$ python3 -q
>>> import numpy as np
>>> from numpy import linalg as LA
>>> np.set_printoptions(precision=2, suppress=True, linewidth=160)
>>> def rd(a):
...     return np.round(a, 2) + 0
... 
>>> F = np.loadtxt("out13.csv", delimiter=",")
>>> F
array([[ 0.,  0.,  1., -2.,  0.,  2., -2., -2., -1.],
       [ 0.,  0., -2., -1.,  2.,  0.,  0., -2., -2.],
       [ 1., -2.,  0.,  0.,  0.,  0.,  0.,  0.,  0.],
       [-2., -1.,  0.,  0.,  0.,  0.,  0.,  0.,  0.],
       [ 0.,  2.,  0.,  0.,  0.,  0.,  0.,  0.,  0.],
       [ 2.,  0.,  0.,  0.,  0.,  0.,  0.,  0.,  0.],
       [-2.,  0.,  0.,  0.,  0.,  0.,  0.,  0.,  0.],
       [-2., -2.,  0.,  0.,  0.,  0.,  0.,  0.,  0.],
       [-1., -2.,  0.,  0.,  0.,  0.,  0.,  0.,  0.]])
>>> # rank 4
>>> rng = np.random.default_rng(6350)
>>> lab = rng.permutation(9)
>>> lab
array([1, 0, 8, 5, 6, 3, 4, 7, 2])
>>> M2 = F[lab][:, lab]
>>> np.trace(M2)
np.float64(0.0)
>>> np.diag(M2)
array([0., 0., 0., 0., 0., 0., 0., 0., 0.])
>>> M2
array([[ 0.,  0., -2.,  0.,  0., -1.,  2., -2., -2.],
       [ 0.,  0., -1.,  2., -2., -2.,  0., -2.,  1.],
       [-2., -1.,  0.,  0.,  0.,  0.,  0.,  0.,  0.],
       [ 0.,  2.,  0.,  0.,  0.,  0.,  0.,  0.,  0.],
       [ 0., -2.,  0.,  0.,  0.,  0.,  0.,  0.,  0.],
       [-1., -2.,  0.,  0.,  0.,  0.,  0.,  0.,  0.],
       [ 2.,  0.,  0.,  0.,  0.,  0.,  0.,  0.,  0.],
       [-2., -2.,  0.,  0.,  0.,  0.,  0.,  0.,  0.],
       [-2.,  1.,  0.,  0.,  0.,  0.,  0.,  0.,  0.]])
>>> np.all(LA.eigvalsh(F) > 0)
np.False_
>>> [round(float(LA.det(F[:i, :i])), 2) + 0 for i in range(1, 10)]
[0.0, 0.0, 0.0, 25.0, 0.0, 0.0, 0.0, 0.0, 0.0]
>>> K = np.load("a.npy")
>>> K
array([[-2.,  1.,  0.,  0.],
       [ 0., -2.,  1.,  0.],
       [ 0.,  0., -2.,  1.],
       [ 0.,  0.,  0., -2.]])
>>> # triangular, det is the product of the diagonal
>>> lab = rng.permutation(4)
>>> M2 = K[:, lab] * rng.choice([-1, 1], 4)
>>> M2
array([[-0.,  0.,  2., -1.],
       [-0.,  1., -0.,  2.],
       [-1., -2., -0., -0.],
       [ 2.,  0., -0., -0.]])
>>> left, _, vt = LA.svd(K.T @ M2)
>>> lab
array([3, 2, 0, 1])
